$ ipython --no-banner

In [1]: import numpy as np

In [2]: import numpy.linalg as la

In [3]: np.set_printoptions(suppress=True, linewidth=100)

In [4]: rnd = lambda a: np.round(a, 2) + 0

In [5]: C = np.sign(np.array([[1, 2, 0, 2], [1, 2, 2, 2], [0, 1, 0, 1], [1, 2, 2, 0]]))

In [6]: Y = (np.tril(C, -1) + np.eye(4)) @ (np.triu(C, 1) + np.eye(4))

In [7]: ev = np.array([5, 4, 2, 2])

In [8]: W0 = np.rint(Y * ev @ la.inv(Y)) + 0

In [9]: W0
Out[9]: 
array([[10., -2.,  4., -3.],
       [ 4.,  4.,  2., -3.],
       [-4.,  4.,  0.,  0.],
       [ 4.,  2.,  2., -1.]])

In [10]: rnd(np.sort(np.abs(la.eigvals(W0))))
Out[10]: array([2., 2., 4., 5.])

In [11]: W0 @ W0
Out[11]: 
array([[ 64., -18.,  30., -21.],
       [ 36.,  10.,  18., -21.],
       [-24.,  24.,  -8.,   0.],
       [ 36.,   6.,  18., -17.]])

In [12]: np.trace(W0)
Out[12]: np.float64(13.0)

In [13]: rnd(la.det(W0))
Out[13]: np.float64(80.0)

In [14]: (W0 - W0.T) / 2
Out[14]: 
array([[ 0. , -3. ,  4. , -3.5],
       [ 3. ,  0. , -1. , -2.5],
       [-4. ,  1. ,  0. , -1. ],
       [ 3.5,  2.5,  1. ,  0. ]])

In [15]: np.allclose(W0 @ W0.T, W0.T @ W0)
Out[15]: False

In [16]: np.allclose(W0, W0.T)
Out[16]: False

In [17]: rnd(la.matrix_power(W0, 2))
Out[17]: 
array([[ 64., -18.,  30., -21.],
       [ 36.,  10.,  18., -21.],
       [-24.,  24.,  -8.,   0.],
       [ 36.,   6.,  18., -17.]])

In [18]: vec = np.array([-1, -2, 2, 2])

In [19]: a = np.maximum(W0 @ vec, 0)

In [20]: a
Out[20]: array([0., 0., 0., 0.])

In [21]: np.maximum(W0 @ vec, 0) - np.maximum(-W0 @ vec, 0)
Out[21]: array([ -4., -14.,  -4.,  -6.])

In [22]: np.flatnonzero(a > 1e-9)
Out[22]: array([], dtype=int64)

In [23]: rnd(np.tanh(W0 @ vec))
Out[23]: array([-1., -1., -1., -1.])

In [24]: vec = np.array([1, 5, 0, 5])

In [25]: np.sign((W0 @ vec).round(6))
Out[25]: array([-1.,  1.,  1.,  1.])

In [26]: W0 @ np.ones(4)
Out[26]: array([9., 7., 0., 7.])

In [27]: np.einsum("ij,j->i", W0, vec)
Out[27]: array([-15.,   9.,  16.,   9.])

In [28]: W0 @ np.eye(4)[0]
Out[28]: array([10.,  4., -4.,  4.])

In [29]: (W0 @ vec).argmax()
Out[29]: np.int64(2)

In [30]: (W0 * vec).sum(axis=1)
Out[30]: array([-15.,   9.,  16.,   9.])

In [31]: f, r1 = W0[3], W0[1]

In [32]: f @ r1
Out[32]: np.float64(31.0)

In [33]: f @ f
Out[33]: np.float64(25.0)

In [34]: pr = (f @ r1) / (f @ f) * f

In [35]: rnd(la.norm(f + r1) ** 2 + la.norm(f - r1) ** 2)
Out[35]: np.float64(140.0)

In [36]: r1 - pr
Out[36]: array([-0.96,  1.52, -0.48, -1.76])

In [37]: np.outer(f, r1)
Out[37]: 
array([[ 16.,  16.,   8., -12.],
       [  8.,   8.,   4.,  -6.],
       [  8.,   8.,   4.,  -6.],
       [ -4.,  -4.,  -2.,   3.]])

In [38]: rnd((r1 - pr) @ f)
Out[38]: np.float64(0.0)

In [39]: vec = np.array([2, -1, -1, -3])

In [40]: rhs = W0 @ vec

In [41]: rhs
Out[41]: array([ 27.,  11., -12.,   7.])

In [42]: rnd(la.solve(W0.T, W0[3]))
Out[42]: array([0., 0., 0., 1.])

In [43]: data = np.load("block13.npy")

In [44]: data
Out[44]: 
array([[ 3.54, -5.57, -0.04, -1.52, -0.76,  1.31],
       [-0.9 ,  4.83, -0.36,  0.12,  3.48, -3.81],
       [ 0.97, -1.3 , -0.76,  3.27, -3.25,  3.28],
       [ 0.24,  2.4 , -0.12, -1.26,  3.45, -3.54],
       [ 0.16, -0.33,  0.28, -1.46,  1.12, -1.05],
       [-2.25,  1.06,  0.84, -1.63,  0.55, -0.68],
       [-3.15,  2.25,  0.32,  1.61, -1.97,  1.63],
       [ 2.84, -2.08, -0.48, -0.44,  0.84, -0.56],
       [-1.93,  3.26,  0.08,  0.39,  1.  , -1.3 ],
       [-0.75,  1.24, -0.2 ,  1.35, -0.69,  0.54]])

In [45]: U, sv, vt = la.svd(data, full_matrices=False)

In [46]: rnd(vt @ vt.T)
Out[46]: 
array([[1., 0., 0., 0., 0., 0.],
       [0., 1., 0., 0., 0., 0.],
       [0., 0., 1., 0., 0., 0.],
       [0., 0., 0., 1., 0., 0.],
       [0., 0., 0., 0., 1., 0.],
       [0., 0., 0., 0., 0., 1.]])

In [47]: rnd(U.T @ U)
Out[47]: 
array([[1., 0., 0., 0., 0., 0.],
       [0., 1., 0., 0., 0., 0.],
       [0., 0., 1., 0., 0., 0.],
       [0., 0., 0., 1., 0., 0.],
       [0., 0., 0., 0., 1., 0.],
       [0., 0., 0., 0., 0., 1.]])

In [48]: rnd(np.abs(vt[0]))
Out[48]: array([0.34, 0.7 , 0.03, 0.07, 0.41, 0.47])

In [49]: U.shape, sv.shape, vt.shape
Out[49]: ((10, 6), (6,), (6, 6))

In [50]: rnd(sv / sv[0])
Out[50]: array([1.  , 0.71, 0.33, 0.  , 0.  , 0.  ])

In [51]: np.abs(U[:, 0]).round(6).argmax()
Out[51]: np.int64(1)

In [52]: np.allclose(U * sv @ vt, data)
Out[52]: True

In [53]: rnd(U.T @ data @ vt.T)
Out[53]: 
array([[12.23,  0.  ,  0.  ,  0.  ,  0.  ,  0.  ],
       [ 0.  ,  8.7 ,  0.  ,  0.  ,  0.  ,  0.  ],
       [ 0.  ,  0.  ,  3.99,  0.  ,  0.  ,  0.  ],
       [ 0.  ,  0.  ,  0.  ,  0.  ,  0.  ,  0.  ],
       [ 0.  ,  0.  ,  0.  ,  0.  ,  0.  ,  0.  ],
       [ 0.  ,  0.  ,  0.  ,  0.  ,  0.  ,  0.  ]])

In [54]: rnd(np.sqrt((sv ** 2).sum())), rnd(la.norm(data))
Out[54]: (np.float64(15.53), np.float64(15.53))
